$ python3 -q
>>> import numpy as np
>>> import numpy.linalg as la
>>> np.set_printoptions(precision=1, suppress=True, linewidth=140, floatmode="fixed")
>>> def tidy(a):
...     return np.round(a, 1) + 0
... 
>>> feats = np.load("layer9.npy")
>>> feats
array([[4, 8, 4, 8],
       [2, 8, 2, 8],
       [4, 8, 4, 8],
       [2, 8, 2, 8]])
>>> # row 2 repeats row 0
>>> U, sv, Vh = la.svd(feats)
>>> tidy(sv)
array([24.2,  2.6,  0.0,  0.0])
>>> M2 = U[:, :2] @ np.diag(sv[:2]) @ Vh[:2]
>>> print(la.matrix_rank(feats, rtol=0.05))
2
>>> tidy(la.norm(feats - M2, 2)), tidy(sv[2])
(np.float64(0.0), np.float64(0.0))
>>> rk = la.matrix_rank(feats)
>>> rk
np.int64(2)
>>> N = la.svd(feats)[2][rk:].T
>>> print([int(la.matrix_rank(np.delete(feats, i, axis=0))) for i in range(4)])
[2, 2, 2, 2]
>>> np.allclose(feats @ N, 0)
True
>>> [int(la.matrix_rank(feats[:, :j + 1])) for j in range(4)]
[1, 2, 2, 2]
>>> tidy(N @ N.T)
array([[ 0.5,  0.0, -0.5,  0.0],
       [ 0.0,  0.5,  0.0, -0.5],
       [-0.5,  0.0,  0.5,  0.0],
       [ 0.0, -0.5,  0.0,  0.5]])
>>> la.cond(feats) > 100
np.True_
>>> la.matrix_rank(feats, rtol=0.1)
np.int64(2)
>>> tidy(la.norm(feats, 2) / la.norm(feats))
np.float64(1.0)
>>> print(np.argsort(-la.norm(feats, axis=0).round(6), kind="stable")[:3])
[1 3 0]
>>> P = np.triu(np.array([[1, -2, 3, 0], [1, 1, 1, 3], [-2, 3, 1, -3], [-1, -2, 0, 3]]), 1) + np.eye(4)
>>> M2 = P @ feats @ la.inv(P)
>>> tidy(np.poly(M2))
array([  1.0, -24.0,  64.0,   0.0,   0.0])
>>> M2 = feats / la.norm(feats, axis=1, keepdims=True)
>>> C2 = M2 @ M2.T
>>> tidy(la.norm(M2, axis=1))
array([1.0, 1.0, 1.0, 1.0])
>>> tidy(C2[1])
array([1.0, 1.0, 1.0, 1.0])
>>> print((np.abs(C2) > 0.9).astype(int))
[[1 1 1 1]
 [1 1 1 1]
 [1 1 1 1]
 [1 1 1 1]]
>>> m1 = np.loadtxt("a.csv", delimiter=",")
>>> tidy(m1)
array([[ 10.2,  13.7,  10.8,  -0.2],
       [  6.3,   5.4,   4.1,   0.2],
       [  1.5,   6.0,   5.0,  -1.8],
       [  5.4,   5.9,   4.6,  -0.3],
       [  0.3,   1.3,   1.0,  -1.2],
       [ -2.4,  -1.6,  -1.2,  -1.5],
       [  9.7,   9.1,   6.9,   0.6],
       [ -5.3,  -4.9,  -3.7,  -1.9],
       [ -9.4, -12.1,  -9.5,  -1.8],
       [ -6.6,  -8.5,  -6.7,  -1.6],
       [ -1.1,   4.8,   4.1,  -2.5],
       [  5.6,   6.5,   5.1,  -0.4],
       [ -5.7,  -1.0,  -0.4,  -2.9],
       [  7.9,   6.1,   4.6,   0.6],
       [ -1.1,   0.1,   0.1,  -1.4],
       [  8.1,   8.3,   6.4,   0.2],
       [  0.0,  -0.1,  -0.1,  -1.0],
       [  2.2,  -0.3,  -0.4,  -0.1]])
>>> # rows and columns are dependent
>>> print(tidy(np.trace(la.pinv(m1) @ m1)))
3.0
>>> try:
...     la.inv(m1)
... except la.LinAlgError as e:
...     print(e)
... 
Last 2 dimensions of the array must be square
>>> la.lstsq(m1[:-1].T, m1[-1])[2]
np.int32(3)
>>> labels = m1[:, 3] > np.median(m1[:, 3])
>>> u = m1[labels].mean(axis=0) - m1[~labels].mean(axis=0)
>>> tidy((((m1 - m1.mean(axis=0)) @ u > 0) == labels).mean())
np.float64(0.8)
>>> ((m1 - m1.mean(axis=0)) @ u > 0).astype(int)
array([1, 1, 1, 1, 0, 0, 1, 0, 0, 0, 1, 1, 0, 1, 0, 1, 0, 0])
>>> tidy(u)
array([9.4, 7.8, 5.9, 1.8])
>>> U, sv, Vh = la.svd(m1)
>>> V = Vh[:(sv > 1e-8).sum()]
>>> rng = np.random.default_rng(109)
>>> vec = m1[5] + -3 * m1[16] + rng.integers(2) * np.eye(4)[3]
>>> tidy(vec)
array([-2.4, -1.3, -0.9,  2.4])
>>> print(tidy(V.T @ V))
[[1.0 0.0 0.0 0.0]
 [0.0 0.6 0.5 0.0]
 [0.0 0.5 0.4 0.0]
 [0.0 0.0 0.0 1.0]]
>>> la.matrix_rank(np.vstack([m1, vec]))
np.int64(3)
>>> C2 = np.cov(m1, rowvar=False)
>>> tidy(np.median(m1, axis=0))
array([ 0.9,  3.0,  2.6, -1.1])
>>> tidy(C2)
array([[35.0, 35.2, 27.1,  5.3],
       [35.2, 41.6, 32.5,  3.9],
       [27.1, 32.5, 25.4,  2.9],
       [ 5.3,  3.9,  2.9,  1.1]])
>>> print(C2.shape)
(4, 4)
>>> np.argwhere(np.triu(np.abs(np.corrcoef(m1.T)) > 0.8, 1))
array([[0, 1],
       [0, 2],
       [0, 3],
       [1, 2]])
>>> tidy(la.eigvalsh(C2)[::-1])
array([98.7,  4.4,  0.0,  0.0])
>>> np.argsort(-m1.std(axis=0).round(6), kind="stable")
array([1, 0, 2, 3])
>>> tidy(np.trace(la.pinv(C2) @ C2))
np.float64(2.0)
>>> np.unique(C2.round(6), axis=0).shape
(4, 4)
>>> print(la.lstsq(C2[:-1].T, C2[-1])[2])
2
>>> data = np.load("arr.npy")
>>> data
array([[ 1.6, -7.5, -6.5],
       [-6.6,  6.5, -3.9],
       [ 0.1,  1.1, -9.9],
       [-0.4,  8.6, -5.1],
       [-9.6, -2.7, -0.6],
       [ 8.3,  1.1,  5.5],
       [ 5.1, -7.8,  3.5],
       [ 0.7,  5.3,  8.4],
       [ 5.8,  4.1, -7.1],
       [-4.0,  2.8,  8.7],
       [ 7.9, -2.3, -5.7],
       [ 0.4, -3.1,  9.5],
       [-3.7, -9.3,  0.1],
       [ 7.1, -7.0, -0.9],
       [-7.8,  2.4,  5.8],
       [-0.4, -9.9,  1.5],
       [ 6.1,  3.1,  7.3],
       [ 0.6, -5.2, -8.5]])
>>> t3 = np.stack([data, 5 * data, data[::-1]])
>>> tidy(la.norm(t3, axis=(1, 2)))
array([ 42.4, 212.2,  42.4])
>>> la.matrix_rank(t3.reshape(3, -1))
np.int64(2)
>>> tidy(np.einsum("bij,cij->bc", t3, t3))
array([[ 1801.3,  9006.4,  -285.3],
       [ 9006.4, 45031.8, -1426.4],
       [ -285.3, -1426.4,  1801.3]])
>>> W2 = 3 * np.array([[-2.3, -0.5, 0.8, 0.5], [-0.3, 1.7, -0.6, 1.8]])
>>> labels = rng.integers(0, 2, 25)
>>> E = W2[labels] + rng.normal(size=(25, 4))
>>> tidy(E)
array([[-1.8,  5.2, -2.5,  4.2],
       [-7.0, -0.6,  2.8,  1.9],
       [ 0.5,  5.7, -1.7,  5.3],
       [-5.4, -1.9,  2.0,  2.3],
       [ 0.1,  4.2, -1.1,  5.4],
       [-6.6, -1.7,  2.5,  2.9],
       [-6.2, -2.0,  2.2,  0.6],
       [-8.7, -2.0,  3.3,  2.2],
       [-1.7,  7.4, -0.8,  4.9],
       [-6.8, -1.3,  2.2,  3.1],
       [-5.1, -1.4,  3.0,  2.0],
       [-1.1,  4.1, -3.0,  5.8],
       [-6.7, -1.4,  2.6,  1.8],
       [-7.2, -3.1,  0.5,  2.5],
       [-0.9,  3.8, -2.6,  5.8],
       [ 0.5,  6.2, -1.4,  5.7],
       [-2.0,  5.3, -2.4,  5.5],
       [-2.5,  5.5, -2.3,  6.2],
       [-2.5,  5.6, -1.7,  4.7],
       [-6.7, -2.4,  3.5, -0.2],
       [ 1.5,  4.0, -3.4,  3.4],
       [-6.7, -2.1,  1.2,  0.3],
       [-2.6,  5.3, -1.7,  5.5],
       [-8.6, -1.4,  1.5,  1.2],
       [-1.9,  5.3, -0.9,  5.1]])
>>> M2 = np.c_[E[:, :3] @ np.array([[0, 2, 2], [-2, -2, 1], [-2, 1, -1]]), np.array([2, -1, -2, 0, 1, 1, 2, -2, -1, 0, 0, -1, -2, -2, -1, -1, -2, 2, 0, -1, -2, 2, -1, 0, 1])]
>>> tidy(M2)
array([[ -5.4, -16.3,   4.1,   2.0],
       [ -4.3, -10.0, -17.3,  -1.0],
       [ -8.1, -12.1,   8.4,  -2.0],
       [ -0.3,  -5.0, -14.8,   0.0],
       [ -6.2,  -9.1,   5.5,   1.0],
       [ -1.5,  -7.5, -17.4,   1.0],
       [ -0.3,  -6.3, -16.6,   2.0],
       [ -2.5, -10.0, -22.6,  -2.0],
       [-13.3, -19.0,   4.8,  -1.0],
       [ -1.8,  -8.7, -17.0,   0.0],
       [ -3.1,  -4.5, -14.6,   0.0],
       [ -2.2, -13.3,   4.9,  -1.0],
       [ -2.3,  -8.0, -17.3,  -2.0],
       [  5.2,  -7.6, -18.1,  -2.0],
       [ -2.5, -11.9,   4.7,  -1.0],
       [ -9.6, -12.8,   8.7,  -1.0],
       [ -5.8, -16.9,   3.7,  -2.0],
       [ -6.3, -18.3,   2.8,   2.0],
       [ -7.8, -17.9,   2.5,   0.0],
       [ -2.2,  -5.2, -19.2,  -1.0],
       [ -1.2,  -8.6,  10.4,  -2.0],
       [  1.8,  -8.0, -16.6,   2.0],
       [ -7.3, -17.5,   1.9,  -1.0],
       [ -0.3, -12.9, -20.2,   0.0],
       [ -8.9, -15.4,   2.3,   1.0]])
>>> la.matrix_rank(np.c_[E, M2])
np.int64(5)
>>> la.matrix_rank(M2)
np.int64(4)
>>> tidy(la.lstsq(E, M2[:, 0])[0])
array([ 0.0, -2.0, -2.0,  0.0])
>>> tidy(la.norm(M2 - E @ la.lstsq(E, M2)[0], axis=0))
array([0.0, 0.0, 0.0, 6.8])
>>> W2 = M2[[15, 22]].astype(float)
>>> for _ in range(3):
...     labels = la.norm(M2[:, None] - W2, axis=-1).argmin(axis=1)
...     W2 = np.array([M2[labels == j].mean(axis=0) for j in range(2)])
... 
>>> print(labels)
[0 1 0 1 0 1 1 1 0 1 1 0 1 1 0 0 0 0 0 1 0 1 0 1 0]
>>> tidy(W2[1] - W2[0])
array([  5.5,   6.7, -22.6,   0.1])
>>> np.bincount(labels)
array([13, 12])
>>> np.abs(W2[1] - W2[0]).argmax()
np.int64(2)
>>> tidy(W2)
array([[ -6.5, -14.5,   5.0,  -0.4],
       [ -1.0,  -7.8, -17.6,  -0.2]])
>>> W2 = E[[6, 16]].astype(float)
>>> for _ in range(5):
...     labels = la.norm(E[:, None] - W2, axis=-1).argmin(axis=1)
...     W2 = np.array([E[labels == j].mean(axis=0) for j in range(2)])
... 
>>> labels
array([1, 0, 1, 0, 1, 0, 0, 0, 1, 0, 0, 1, 0, 0, 1, 1, 1, 1, 1, 0, 1, 0, 1, 0, 1])
>>> tidy(W2[1] - W2[0])
array([ 5.7,  7.0, -4.2,  3.5])
>>> np.abs(W2[1] - W2[0]).argmax()
np.int64(1)
>>> W0 = np.load("sample15.npy")
>>> W0
array([[2.3, 1.0, 3.0, 0.0],
       [2.0, 0.3, 1.0, 5.0],
       [3.0, 3.0, 5.3, 4.0],
       [2.0, 1.0, 3.0, 0.3]])
>>> u = np.array([4, -5])
>>> tidy(np.cross(W0[3, :3], W0[0, :3]))
array([ 0.0,  0.9, -0.3])
>>> print(np.polyval(u, W0[3]))
[ 3.0 -1.0  7.0 -3.8]
>>> tidy(np.poly(W0))
array([  1.0,  -8.2, -14.2, -18.4,   7.0])
>>> np.kron(np.eye(2, dtype=int), W0)
array([[2.3, 1.0, 3.0, 0.0, 0.0, 0.0, 0.0, 0.0],
       [2.0, 0.3, 1.0, 5.0, 0.0, 0.0, 0.0, 0.0],
       [3.0, 3.0, 5.3, 4.0, 0.0, 0.0, 0.0, 0.0],
       [2.0, 1.0, 3.0, 0.3, 0.0, 0.0, 0.0, 0.0],
       [0.0, 0.0, 0.0, 0.0, 2.3, 1.0, 3.0, 0.0],
       [0.0, 0.0, 0.0, 0.0, 2.0, 0.3, 1.0, 5.0],
       [0.0, 0.0, 0.0, 0.0, 3.0, 3.0, 5.3, 4.0],
       [0.0, 0.0, 0.0, 0.0, 2.0, 1.0, 3.0, 0.3]])
>>> tidy(la.det(W0[::-1]))
np.float64(7.0)
>>> tidy(la.eigvals(W0).sum().real)
np.float64(8.2)
>>> tidy(la.det(2 * W0)), tidy(la.det(W0))
(np.float64(112.1), np.float64(7.0))
>>> print(np.einsum("ii->", W0))
8.2
>>> tidy(np.einsum("ij,ji->", W0, W0))
np.float64(95.6)
>>> tidy(la.eigvals(W0))
array([ 9.8+0.0j,  0.3+0.0j, -1.0+1.2j, -1.0-1.2j])
>>> M2 = np.array([[-2, 3, -1], [-1, 3, -3], [-2, -1, 1], [2, 0, -3]])
>>> np.einsum("ij->j", feats)
array([12, 32, 12, 32])
>>> np.einsum("ik,kj->ji", feats, M2)
array([[ -8,   0,  -8,   0],
       [ 32,  28,  32,  28],
       [-48, -48, -48, -48]])
>>> np.einsum("ik,kj->ij", feats, M2)
array([[ -8,  32, -48],
       [  0,  28, -48],
       [ -8,  32, -48],
       [  0,  28, -48]])
>>> np.vstack([feats, M2.T]).shape
(7, 4)
>>> feats @ M2
array([[ -8,  32, -48],
       [  0,  28, -48],
       [ -8,  32, -48],
       [  0,  28, -48]])
>>> M2 @ feats
Traceback (most recent call last):
  File "<python-input-106>", line 1, in <module>
    M2 @ feats
    ~~~^~~~~~~
ValueError: matmul: Input operand 1 has a mismatch in its core dimension 0, with gufunc signature (n?,k),(k,m?)->(n?,m?) (size 4 is different from 3)
>>> U, sv, Vh = la.svd(W0)
>>> print(tidy(sv))
[10.1  4.3  1.3  0.1]
>>> M2 = U[:, :3] @ np.diag(sv[:3]) @ Vh[:3]
>>> print(la.matrix_rank(M2))
3
>>> la.matrix_rank(W0, rtol=0.05)
np.int64(3)
>>> W2 = np.array([[0, 2, 1, 2], [2, 0, 3, 3], [1, 2, 2, 2]])
>>> J = np.repeat(W2, 19 // 3, axis=0)
>>> J = J + 0.1 * rng.normal(size=J.shape)
>>> tidy(J)
array([[ 0.0,  2.0,  0.9,  2.0],
       [-0.1,  2.0,  1.1,  2.1],
       [-0.1,  2.1,  1.2,  2.0],
       [ 0.0,  2.1,  1.1,  2.0],
       [ 0.1,  1.7,  0.9,  2.0],
       [ 0.1,  1.9,  0.9,  1.9],
       [ 2.1, -0.1,  3.1,  3.2],
       [ 2.0,  0.1,  3.1,  3.2],
       [ 2.0, -0.1,  3.1,  3.2],
       [ 2.0,  0.1,  2.9,  3.0],
       [ 1.8,  0.0,  2.9,  3.1],
       [ 2.0,  0.1,  3.2,  2.8],
       [ 1.2,  2.0,  2.0,  2.0],
       [ 0.8,  1.9,  2.0,  1.9],
       [ 1.0,  2.1,  1.9,  1.9],
       [ 1.1,  1.9,  2.1,  1.8],
       [ 1.1,  2.0,  1.9,  2.0],
       [ 1.2,  1.9,  1.9,  2.1]])
>>> la.matrix_rank(J)
np.int64(4)
>>> J.shape
(18, 4)
>>> tidy(J.sum(axis=0))
array([18.2, 23.5, 35.9, 42.1])
>>> print(tidy(J.mean(axis=0)))
[1.0 1.3 2.0 2.3]
>>> print(tidy(np.abs(J).max()))
3.2
